$ ipython --no-banner

In [1]: import numpy as np

In [2]: np.set_printoptions(precision=1, suppress=True, linewidth=200, floatmode="fixed")

In [3]: tidy = lambda a: np.round(a, 1) + 0

In [4]: M = np.load("run15.npy")

In [5]: M
Out[5]: 
array([[-2.0,  0.0,  0.0],
       [ 0.0, -1.0,  1.0],
       [ 0.0, -3.0,  2.0]])

In [6]: other = np.linalg.invert(M)
---------------------------------------------------------------------------
AttributeError                            Traceback (most recent call last)
Cell In[6], line 1
----> 1 other = np.linalg.invert(M)

AttributeError: module 'numpy.linalg' has no attribute 'invert'

In [7]: other = np.linalg.inv(M)

In [8]: tidy(np.linalg.det(M) * np.linalg.det(other))
Out[8]: np.float64(1.0)

In [9]: tidy(np.linalg.cond(M))
Out[9]: np.float64(14.9)

In [10]: (np.abs(other) > 1e-9).astype(int)
Out[10]: 
array([[1, 0, 0],
       [0, 1, 1],
       [0, 1, 1]])

In [11]: np.allclose(other, M.T)
Out[11]: False

In [12]: tidy(np.linalg.inv(other))
Out[12]: 
array([[-2.0,  0.0,  0.0],
       [ 0.0, -1.0,  1.0],
       [ 0.0, -3.0,  2.0]])

In [13]: tidy(np.linalg.matrix_power(M, 4))
Out[13]: 
array([[16.0,  0.0,  0.0],
       [ 0.0,  1.0, -1.0],
       [ 0.0,  3.0, -2.0]])

In [14]: tidy(np.sort(np.abs(np.linalg.eigvals(M))))
Out[14]: array([1.0, 1.0, 2.0])

In [15]: tidy(np.abs(np.linalg.eigvals(M)).max())
Out[15]: np.float64(2.0)

In [16]: np.linalg.determinant(M)
---------------------------------------------------------------------------
AttributeError                            Traceback (most recent call last)
Cell In[16], line 1
----> 1 np.linalg.determinant(M)

AttributeError: module 'numpy.linalg' has no attribute 'determinant'

In [17]: (M - M.T) / 2
Out[17]: 
array([[ 0.0,  0.0,  0.0],
       [ 0.0,  0.0,  2.0],
       [ 0.0, -2.0,  0.0]])

In [18]: q, evecs = np.linalg.qr(M[:, :1])[0], np.linalg.qr(M[:, 1:])[0]

In [19]: s = np.linalg.svd(q.T @ evecs, compute_uv=False)

In [20]: tidy(s)
Out[20]: array([0.0])

In [21]: tidy(np.linalg.norm(q @ q.T - evecs @ evecs.T, 2))
Out[21]: np.float64(1.0)

In [22]: x = np.array([2, 1, 2])

In [23]: y = M @ x

In [24]: y
Out[24]: array([-4.0,  1.0,  1.0])

In [25]: tidy(np.linalg.solve(M, 2 * y))
Out[25]: array([4.0, 2.0, 4.0])

In [26]: tidy(np.linalg.solve(M, M[:, 2]))
Out[26]: array([0.0, 0.0, 1.0])

In [27]: tidy(np.linalg.solve(M.T, M[1]))
Out[27]: array([0.0, 1.0, 0.0])

In [28]: rng = np.random.default_rng(5169)

In [29]: J = (rng.random((4, 4)) < 0.3) + np.eye(4)

In [30]: J /= J.sum(axis=1, keepdims=True)

In [31]: J
Out[31]: 
array([[1.0, 0.0, 0.0, 0.0],
       [0.5, 0.5, 0.0, 0.0],
       [0.0, 0.0, 1.0, 0.0],
       [0.0, 0.0, 0.5, 0.5]])

In [32]: tidy(np.sort(np.abs(np.linalg.eigvals(J)))[::-1])
Out[32]: array([1.0, 1.0, 0.5, 0.5])

In [33]: tidy(np.linalg.matrix_power(J, 2))
Out[33]: 
array([[1.0, 0.0, 0.0, 0.0],
       [0.8, 0.2, 0.0, 0.0],
       [0.0, 0.0, 1.0, 0.0],
       [0.0, 0.0, 0.8, 0.2]])

In [34]: J.sum(axis=1)
Out[34]: array([1.0, 1.0, 1.0, 1.0])

In [35]: J @ np.ones(4)
Out[35]: array([1.0, 1.0, 1.0, 1.0])

In [36]: tidy(np.linalg.matrix_power(J, 100))
Out[36]: 
array([[1.0, 0.0, 0.0, 0.0],
       [1.0, 0.0, 0.0, 0.0],
       [0.0, 0.0, 1.0, 0.0],
       [0.0, 0.0, 1.0, 0.0]])

In [37]: pr = np.eye(4)[0]

In [38]: for _ in range(5):
    ...:     pr = pr @ J
    ...:     print(pr.round(1))
    ...: 
[1.0 0.0 0.0 0.0]
[1.0 0.0 0.0 0.0]
[1.0 0.0 0.0 0.0]
[1.0 0.0 0.0 0.0]
[1.0 0.0 0.0 0.0]

In [39]: tidy(np.sort(np.linalg.eigvals(J).real))
Out[39]: array([0.5, 0.5, 1.0, 1.0])

In [40]: (J != 0).astype(int)
Out[40]: 
array([[1, 0, 0, 0],
       [1, 1, 0, 0],
       [0, 0, 1, 0],
       [0, 0, 1, 1]])

In [41]: ev, evecs = np.linalg.eig(J)

In [42]: tidy(np.prod(ev))
Out[42]: np.float64(0.2)

In [43]: tidy(np.sort(np.linalg.eigvals(np.linalg.inv(J))))
Out[43]: array([1.0, 1.0, 2.0, 2.0])

In [44]: tidy(np.sort(np.linalg.eigvals(J @ J)))
Out[44]: array([0.2, 0.2, 1.0, 1.0])

In [45]: ev
Out[45]: array([0.5, 0.5, 1.0, 1.0])

In [46]: np.linalg.norm(J, axis=1).argmax()
Out[46]: np.int64(0)

In [47]: tidy(np.linalg.norm(J[2], 1)), tidy(np.linalg.norm(J[2], np.inf))
Out[47]: (np.float64(1.0), np.float64(1.0))

In [48]: tidy(np.linalg.norm(J, axis=0))
Out[48]: array([1.1, 0.5, 1.1, 0.5])

In [49]: tidy(np.linalg.norm(J, 2))
Out[49]: np.float64(1.1)

In [50]: tidy(np.linalg.norm(J) ** 2 / np.linalg.norm(J, 2) ** 2)
Out[50]: np.float64(2.3)

In [51]: Uu, s, VT = np.linalg.svd(J, full_matrices=False)

In [52]: tidy(np.sqrt((s ** 2).sum())), tidy(np.linalg.norm(J))
Out[52]: (np.float64(1.7), np.float64(1.7))

In [53]: (s > 1e-8).sum()
Out[53]: np.int64(4)

In [54]: tidy(s)
Out[54]: array([1.1, 1.1, 0.4, 0.4])

In [55]: E = np.load("block9.npy")

In [56]: E
Out[56]: 
array([[5, 0],
       [0, 5]])

In [57]: ev, evecs = np.linalg.eigh(E)

In [58]: ev.sum(), np.trace(E)
Out[58]: (np.float64(10.0), np.int64(10))

In [59]: evecs.T @ E @ evecs
Out[59]: 
array([[5.0, 0.0],
       [0.0, 5.0]])

In [60]: ev
Out[60]: array([5.0, 5.0])

In [61]: (ev > 1e-8).sum(), (ev < -1e-8).sum()
Out[61]: (np.int64(2), np.int64(0))

In [62]: evecs @ np.diag(ev) @ evecs.T
Out[62]: 
array([[5.0, 0.0],
       [0.0, 5.0]])

In [63]: labels = rng.permutation(2)

In [64]: labels
Out[64]: array([0, 1])

In [65]: other = E[labels][:, labels]

In [66]: other
Out[66]: 
array([[5, 0],
       [0, 5]])

In [67]: np.trace(other)
Out[67]: np.int64(10)

In [68]: np.diag(other)
Out[68]: array([5, 5])

In [69]: low = np.linalg.cholesky(E)

In [70]: tidy(np.prod(np.diag(low)) ** 2), tidy(np.linalg.det(E))
Out[70]: (np.float64(25.0), np.float64(25.0))

In [71]: tidy(low @ low.T)
Out[71]: 
array([[5.0, 0.0],
       [0.0, 5.0]])

In [72]: tidy(np.diag(low) ** 2)
Out[72]: array([5.0, 5.0])

In [73]: x = np.array([-1, 2])

In [74]: np.einsum("ij,j->i", E, x)
Out[74]: array([-5, 10])

In [75]: np.linalg.norm(E @ x) <= np.linalg.norm(E, 2) * np.linalg.norm(x) + 1e-9
Out[75]: np.True_

In [76]: E @ (2 * x)
Out[76]: array([-10,  20])

In [77]: E @ x
Out[77]: array([-5, 10])

In [78]: (E * x).sum(axis=1)
Out[78]: array([-5, 10])

In [79]: (E @ x).argmax()
Out[79]: np.int64(1)

In [80]: E @ np.ones(2)
Out[80]: array([5.0, 5.0])

In [81]: feats = np.loadtxt("data.csv", delimiter=",")

In [82]: feats
Out[82]: 
array([[ 0.5, -0.4],
       [-0.7,  0.1],
       [ 0.5, -0.7],
       [-0.1,  0.3]])

In [83]: x = np.array([0, 1])

In [84]: y = feats @ x

In [85]: tidy(np.linalg.solve(feats.T @ feats, feats.T @ y))
Out[85]: array([0.0, 1.0])

In [86]: tidy(np.linalg.pinv(feats) @ feats)
Out[86]: 
array([[1.0, 0.0],
       [0.0, 1.0]])

In [87]: y = y + 0.1 * rng.normal(size=4)

In [88]: tidy(y)
Out[88]: array([-0.4,  0.2, -0.7,  0.3])

In [89]: coef, *_ = np.linalg.lstsq(feats, y)

In [90]: tidy(coef)
Out[90]: array([-0.1,  1.0])

In [91]: tidy(np.linalg.norm(y - feats @ coef))
Out[91]: np.float64(0.0)

In [92]: coef.round()
Out[92]: array([-0.0,  1.0])

In [93]: tidy(feats.T @ (y - feats @ coef))
Out[93]: array([0.0, 0.0])

In [94]: [round(float(np.linalg.norm(np.linalg.solve(feats.T @ feats + lam * np.eye(2), feats.T @ y))), 2) for lam in (0, 1, 10, 100)]
Out[94]: [0.98, 0.43, 0.09, 0.01]

In [95]: P = feats @ np.linalg.solve(feats.T @ feats, feats.T)

In [96]: tidy(P)
Out[96]: 
array([[ 0.3, -0.3,  0.3, -0.1],
       [-0.3,  0.9,  0.1, -0.2],
       [ 0.3,  0.1,  0.7, -0.3],
       [-0.1, -0.2, -0.3,  0.2]])

In [97]: tidy(np.diag(P))
Out[97]: array([0.3, 0.9, 0.7, 0.2])

In [98]: tidy((np.eye(4) - P) @ feats)
Out[98]: 
array([[0.0, 0.0],
       [0.0, 0.0],
       [0.0, 0.0],
       [0.0, 0.0]])

In [99]: X = np.arange(8).reshape(2, 4) + 4

In [100]: X
Out[100]: 
array([[ 4,  5,  6,  7],
       [ 8,  9, 10, 11]])

In [101]: other = X / np.linalg.norm(X, axis=1, keepdims=True)

In [102]: G = other @ other.T

In [103]: tidy(np.degrees(np.arccos(np.clip(G[0, 1], -1, 1))))
Out[103]: np.float64(4.8)

In [104]: tidy(G)
Out[104]: 
array([[1.0, 1.0],
       [1.0, 1.0]])

In [105]: def softmax(z):
     ...:     e = np.exp(z - z.max(axis=-1, keepdims=True))
     ...:     return e / e.sum(axis=-1, keepdims=True)
     ...: 

In [106]: tidy(softmax(10 * X[0]))
Out[106]: array([0.0, 0.0, 0.0, 1.0])

In [107]: tidy(softmax(X[0] + -3))
Out[107]: array([0.0, 0.1, 0.2, 0.6])

In [108]: S = X @ X.T / np.sqrt(4)

In [109]: tidy(softmax(S))
Out[109]: 
array([[0.0, 1.0],
       [0.0, 1.0]])

In [110]: Uu, s, VT = np.linalg.svd(X)

In [111]: tidy(s)
Out[111]: array([22.2,  0.8])

In [112]: other = Uu[:, :1] @ np.diag(s[:1]) @ VT[:1]

In [113]: tidy(np.abs(X - other).max())
Out[113]: np.float64(0.5)

In [114]: mat = np.load("w.npy")

In [115]: mat
Out[115]: 
array([[-2.8, -1.1, -0.2],
       [-1.3,  2.4,  1.3],
       [-0.2,  2.0,  2.2],
       [-1.2,  0.9, -2.6],
       [ 2.5, -1.4,  0.9],
       [-1.2,  2.7,  0.1],
       [ 0.5, -3.0, -0.1],
       [-0.3, -0.5, -2.9],
       [ 1.6,  1.2, -2.3],
       [ 1.4,  0.8,  2.5],
       [ 1.5,  2.6,  0.2],
       [-2.8,  0.5,  0.9],
       [-2.4,  0.8, -1.5],
       [ 2.6,  0.7,  1.3],
       [ 2.4,  0.7, -1.6],
       [-2.7,  1.0, -1.0],
       [ 2.3, -1.9,  0.2],
       [-0.5, -1.6,  2.5]])

In [116]: cen = mat - mat.mean(axis=0)

In [117]: evecs = np.linalg.svd(cen)[2][:1]

In [118]: other = cen - cen @ evecs.T @ evecs

In [119]: tidy(np.diag(evecs.T @ evecs))
Out[119]: array([0.8, 0.1, 0.1])

In [120]: tidy((cen @ evecs.T).std(axis=0))
Out[120]: array([2.0])

In [121]: tidy(other.std(axis=0))
Out[121]: array([0.7, 1.5, 1.5])

In [122]: G = np.cov(mat, rowvar=False)

In [123]: tidy(np.polyfit(mat[:, 0], mat[:, 2], 1))
Out[123]: array([0.1, 0.0])

In [124]: tidy(mat.std(axis=0))
Out[124]: array([1.9, 1.6, 1.6])

In [125]: np.argsort(-mat.std(axis=0).round(6), kind="stable")
Out[125]: array([0, 2, 1])

In [126]: other = np.c_[mat[:, :2] @ np.array([[3, 4], [2, 1]]), np.array([-4, -3, -8, -6, 0, -4, 6, -7, 7, -4, 4, -3, 5, -1, 8, -8, 8, -1])]

In [127]: tidy(other)
Out[127]: 
array([[-10.6, -12.3,  -4.0],
       [  0.9,  -2.8,  -3.0],
       [  3.4,   1.2,  -8.0],
       [ -1.8,  -3.9,  -6.0],
       [  4.7,   8.6,   0.0],
       [  1.8,  -2.1,  -4.0],
       [ -4.5,  -1.0,   6.0],
       [ -1.9,  -1.7,  -7.0],
       [  7.2,   7.6,   7.0],
       [  5.8,   6.4,  -4.0],
       [  9.7,   8.6,   4.0],
       [ -7.4, -10.7,  -3.0],
       [ -5.6,  -8.8,   5.0],
       [  9.2,  11.1,  -1.0],
       [  8.6,  10.3,   8.0],
       [ -6.1,  -9.8,  -8.0],
       [  3.1,   7.3,   8.0],
       [ -4.7,  -3.6,  -1.0]])

In [128]: tidy(np.linalg.norm(other - mat @ np.linalg.lstsq(mat, other)[0], axis=0))
Out[128]: array([ 0.0,  0.0, 18.1])

In [129]: np.linalg.matrix_rank(other)
Out[129]: np.int64(3)

In [130]: np.linalg.matrix_rank(np.c_[mat, other])
Out[130]: np.int64(4)

In [131]: K = np.load("layer1.npy")

In [132]: K
Out[132]: 
array([[-1,  0,  0,  0],
       [ 0, -9,  0,  0],
       [ 0,  0,  3,  0],
       [ 0,  0,  0,  0]])

In [133]: Uu, s, VT = np.linalg.svd(K)

In [134]: s
Out[134]: array([9.0, 3.0, 1.0, 0.0])

In [135]: other = Uu[:, :3] @ np.diag(s[:3]) @ VT[:3]

In [136]: tidy(np.linalg.norm(K - other) / np.linalg.norm(K))
Out[136]: np.float64(0.0)

In [137]: tidy(np.linalg.norm(K - other, 2)), s[3]
Out[137]: (np.float64(0.0), np.float64(0.0))

In [138]: np.linalg.matrix_rank(K, rtol=0.05)
Out[138]: np.int64(3)

In [139]: other
Out[139]: 
array([[-1.0,  0.0,  0.0,  0.0],
       [ 0.0, -9.0,  0.0,  0.0],
       [ 0.0,  0.0,  3.0,  0.0],
       [ 0.0,  0.0,  0.0,  0.0]])

In [140]: q = feats.astype(float).copy()

In [141]: for j in range(2):
     ...:     q[:, j] -= q[:, :j] @ (q[:, :j].T @ q[:, j])
     ...:     q[:, j] /= np.linalg.norm(q[:, j])
     ...: 

In [142]: tidy(q.T @ q)
Out[142]: 
array([[1.0, 0.0],
       [0.0, 1.0]])

In [143]: other = np.array([[5, 0, 5], [1, 5, 3]])

In [144]: W2 = np.kron(other, K)

In [145]: W2.shape
Out[145]: (8, 12)

In [146]: ev, evecs = np.linalg.eigh(K)

In [147]: x = np.array([2, 2, 3, 1])

In [148]: evecs * np.abs(ev) @ evecs.T
Out[148]: 
array([[1.0, 0.0, 0.0, 0.0],
       [0.0, 9.0, 0.0, 0.0],
       [0.0, 0.0, 3.0, 0.0],
       [0.0, 0.0, 0.0, 0.0]])

In [149]: x @ K @ x
Out[149]: np.int64(-13)

In [150]: m1 = np.load("test4.npy")

In [151]: tidy(m1)
Out[151]: 
array([[ 1.0,  0.0,  0.0,  0.0],
       [ 0.0,  0.9,  0.5,  0.0],
       [ 0.0, -0.5,  0.9,  0.0],
       [ 0.0,  0.0,  0.0,  1.0]])

In [152]: tidy(np.linalg.det(m1.T))
Out[152]: np.float64(1.0)

In [153]: tidy(np.linalg.eigvals(m1))
Out[153]: array([0.9+0.5j, 0.9-0.5j, 1.0+0.0j, 1.0+0.0j])

In [154]: tidy(np.einsum("ij,ji->", m1, m1))
Out[154]: np.float64(3.0)

In [155]: tidy(np.kron(np.eye(2, dtype=int), m1))
Out[155]: 
array([[ 1.0,  0.0,  0.0,  0.0,  0.0,  0.0,  0.0,  0.0],
       [ 0.0,  0.9,  0.5,  0.0,  0.0,  0.0,  0.0,  0.0],
       [ 0.0, -0.5,  0.9,  0.0,  0.0,  0.0,  0.0,  0.0],
       [ 0.0,  0.0,  0.0,  1.0,  0.0,  0.0,  0.0,  0.0],
       [ 0.0,  0.0,  0.0,  0.0,  1.0,  0.0,  0.0,  0.0],
       [ 0.0,  0.0,  0.0,  0.0,  0.0,  0.9,  0.5,  0.0],
       [ 0.0,  0.0,  0.0,  0.0,  0.0, -0.5,  0.9,  0.0],
       [ 0.0,  0.0,  0.0,  0.0,  0.0,  0.0,  0.0,  1.0]])

In [156]: tidy(np.linalg.eigvals(m1).sum().real)
Out[156]: np.float64(3.7)

In [157]: tidy(np.linalg.det(2 * m1)), tidy(np.linalg.det(m1))
Out[157]: (np.float64(16.0), np.float64(1.0))

In [158]: other = m1 / np.sqrt((m1 ** 2).mean(axis=1, keepdims=True))

In [159]: np.linalg.matrix_rank(m1 - m1.mean(axis=1, keepdims=True))
Out[159]: np.int64(3)

In [160]: np.linalg.matrix_rank(other) == np.linalg.matrix_rank(m1)
Out[160]: np.True_
